In [1]: import numpy as np

In [2]: np.set_printoptions(precision=2, suppress=True, linewidth=200)

In [3]: mat = np.loadtxt("w.csv", delimiter=",")

In [4]: mat.round(2) + 0
Out[4]: 
array([[ 0.49,  0.21, -0.01, -0.4 ,  0.22,  0.03],
       [ 0.21,  0.75,  0.05,  0.18,  0.13, -0.31],
       [-0.01,  0.05,  0.  ,  0.04,  0.  , -0.03],
       [-0.4 ,  0.18,  0.04,  0.5 , -0.15, -0.19],
       [ 0.22,  0.13,  0.  , -0.15,  0.1 , -0.01],
       [ 0.03, -0.31, -0.03, -0.19, -0.01,  0.16]])

In [5]: x = np.array([1, 2, -1, -2, -2, 3])

In [6]: a = np.maximum(mat @ x, 0)

In [7]: mat.T @ a
Out[7]: array([ 0.83,  0.36, -0.02, -0.67,  0.37,  0.05])

In [8]: print(np.tanh(mat @ x))
[ 0.88  0.12 -0.06 -0.87  0.52  0.3 ]

In [9]: x = np.array([9, 5, 0, 7, 4, 3])

In [10]: round((x - mat @ x) @ (mat @ x), 2)
Out[10]: np.float64(-0.0)

In [11]: print(mat @ mat @ x)
[ 3.67  6.45  0.34 -0.39  1.9  -2.17]

In [12]: round(np.trace(mat), 2)
Out[12]: np.float64(2.0)

In [13]: mat @ x
Out[13]: array([ 3.67,  6.45,  0.34, -0.39,  1.9 , -2.17])

In [14]: m1 = np.loadtxt("block5.csv", delimiter=",")

In [15]: m1
Out[15]: 
array([[ -3.,  -3.,  -3.,  -3.,  -3.,  -3.,  -3.,  -3.,  -3.],
       [ -3.,  -6.,  -6.,  -6.,  -6.,  -6.,  -6.,  -6.,  -6.],
       [ -3.,  -6.,  -9.,  -9.,  -9.,  -9.,  -9.,  -9.,  -9.],
       [ -3.,  -6.,  -9., -12., -12., -12., -12., -12., -12.],
       [ -3.,  -6.,  -9., -12., -15., -15., -15., -15., -15.],
       [ -3.,  -6.,  -9., -12., -15., -18., -18., -18., -18.],
       [ -3.,  -6.,  -9., -12., -15., -18., -21., -21., -21.],
       [ -3.,  -6.,  -9., -12., -15., -18., -21., -24., -24.],
       [ -3.,  -6.,  -9., -12., -15., -18., -21., -24., -27.]])

In [16]: G = m1.T @ m1

In [17]: np.diag(G)
Out[17]: array([  81.,  297.,  612.,  990., 1395., 1791., 2142., 2412., 2565.])

In [18]: np.allclose(G, G.T)
Out[18]: True

In [19]: np.trace(G), (m1 ** 2).sum()
Out[19]: (np.float64(12285.0), np.float64(12285.0))

In [20]: print(np.linalg.matrix_rank(G))
9

In [21]: (m1 @ m1.T).shape
Out[21]: (9, 9)

In [22]: np.linalg.svd(m1, compute_uv=False) ** 2
Out[22]: array([12095.86,   154.89,    21.6 ,     6.29,     2.67,     1.45,     0.94,     0.7 ,     0.59])

In [23]: np.linalg.eigvalsh(G)[::-1]
Out[23]: array([12095.86,   154.89,    21.6 ,     6.29,     2.67,     1.45,     0.94,     0.7 ,     0.59])

In [24]: print(G)
[[  81.  153.  216.  270.  315.  351.  378.  396.  405.]
 [ 153.  297.  423.  531.  621.  693.  747.  783.  801.]
 [ 216.  423.  612.  774.  909. 1017. 1098. 1152. 1179.]
 [ 270.  531.  774.  990. 1170. 1314. 1422. 1494. 1530.]
 [ 315.  621.  909. 1170. 1395. 1575. 1710. 1800. 1845.]
 [ 351.  693. 1017. 1314. 1575. 1791. 1953. 2061. 2115.]
 [ 378.  747. 1098. 1422. 1710. 1953. 2142. 2268. 2331.]
 [ 396.  783. 1152. 1494. 1800. 2061. 2268. 2412. 2484.]
 [ 405.  801. 1179. 1530. 1845. 2115. 2331. 2484. 2565.]]

In [25]: A = np.array([[0, 0, 1, 0, 0, 0],
    ...:     [0, 1, 0, 0, 0, 0],
    ...:     [0, 0, 0, 1, 0, 0],
    ...:     [0, 0, 0, 0, 0, 1],
    ...:     [1, 0, 0, 0, 0, 0],
    ...:     [0, 0, 0, 0, 1, 0]])

In [26]: w1 = np.array([[2, 3, 2, 1],
    ...:     [1, 0, 5, 1],
    ...:     [1, 0, 2, 5],
    ...:     [4, 5, 0, 4],
    ...:     [2, 1, 5, 0],
    ...:     [4, 5, 3, 3]])

In [27]: coef = np.array([2, -8, -3, -6])

In [28]: hid = np.maximum(A @ w1 + coef, 0)

In [29]: print(hid)
[[3 0 0 0]
 [3 0 2 0]
 [6 0 0 0]
 [6 0 0 0]
 [4 0 0 0]
 [4 0 2 0]]

In [30]: (hid > 0).astype(int)
Out[30]: 
array([[1, 0, 0, 0],
       [1, 0, 1, 0],
       [1, 0, 0, 0],
       [1, 0, 0, 0],
       [1, 0, 0, 0],
       [1, 0, 1, 0]])

In [31]: np.linalg.matrix_rank(hid)
Out[31]: np.int64(2)

In [32]: Z = np.array([[-1, -1, 1], [-2, 2, -2], [3, 0, -1], [3, 3, -1]])

In [33]: hid @ Z
Out[33]: 
array([[-3, -3,  3],
       [ 3, -3,  1],
       [-6, -6,  6],
       [-6, -6,  6],
       [-4, -4,  4],
       [ 2, -4,  2]])
